$ ipython --no-banner

In [1]: import numpy as np

In [2]: np.set_printoptions(suppress=True, linewidth=160)

In [3]: m1 = np.array([[-1, 0, 1], [2, 3, 4], [5, 6, 7]])

In [4]: rng = np.random.default_rng(38)

In [5]: z = rng.permutation(3)

In [6]: z
Out[6]: array([0, 1, 2])

In [7]: M2 = m1[z][:, z]

In [8]: print(np.allclose(M2, m1))
True

In [9]: np.trace(M2)
Out[9]: np.int64(9)

In [10]: M2
Out[10]: 
array([[-1,  0,  1],
       [ 2,  3,  4],
       [ 5,  6,  7]])

In [11]: M2 = np.array([[3, 3, 3]])

In [12]: F = np.block([[np.zeros((1, 1)), M2], [M2.T, np.zeros((3, 3))]])

In [13]: print(F)
[[0. 3. 3. 3.]
 [3. 0. 0. 0.]
 [3. 0. 0. 0.]
 [3. 0. 0. 0.]]

In [14]: blk = np.stack([F, 5 * F, F[::-1]])

In [15]: blk.sum(axis=0)
Out[15]: 
array([[ 3., 18., 18., 18.],
       [21.,  0.,  0.,  0.],
       [21.,  0.,  0.,  0.],
       [18.,  3.,  3.,  3.]])

In [16]: blk.shape
Out[16]: (3, 4, 4)

In [17]: np.einsum("bij,cij->bc", blk, blk)
Out[17]: 
array([[  54.,  270.,   18.],
       [ 270., 1350.,   90.],
       [  18.,   90.,   54.]])

In [18]: [round(float(x), 1) for x in np.linalg.svd(m1, compute_uv=False)[:3]]
Out[18]: [11.8, 1.5, 0.0]

In [19]: Uu, s, Vh = np.linalg.svd(F)

In [20]: print(np.argmax(s[:-1] / (s[1:] + 1e-6)) + 1)
2

In [21]: print(s.round(1) + 0)
[5.2 5.2 0.  0. ]

In [22]: M2 = Uu[:, :2] @ np.diag(s[:2]) @ Vh[:2]

In [23]: np.round(np.abs(F - M2).max(), 1)
Out[23]: np.float64(0.0)

In [24]: print(np.linalg.matrix_rank(M2))
2

In [25]: np.round(np.linalg.norm(F - M2, 2), 1), round(s[2], 1)
Out[25]: (np.float64(0.0), np.float64(0.0))

In [26]: mat = np.array([[0, 2, 0], [2, 0, 0], [0, 0, 2]])

In [27]: # symmetric, so the eigenvalues are real

In [28]: m1[1] @ m1[2]
Out[28]: np.int64(56)

In [29]: np.round(np.linalg.norm(m1[1] - m1[2]), 1)
Out[29]: np.float64(5.2)

In [30]: round(np.linalg.norm(m1, 2), 1)
Out[30]: np.float64(11.8)

In [31]: q = mat.astype(float).copy()

In [32]: for j in range(3):
    ...:     q[:, j] -= q[:, :j] @ (q[:, :j].T @ q[:, j])
    ...:     q[:, j] /= np.linalg.norm(q[:, j])
    ...: 

In [33]: q.T @ mat
Out[33]: 
array([[2., 0., 0.],
       [0., 2., 0.],
       [0., 0., 2.]])

In [34]: q.T @ q
Out[34]: 
array([[1., 0., 0.],
       [0., 1., 0.],
       [0., 0., 1.]])
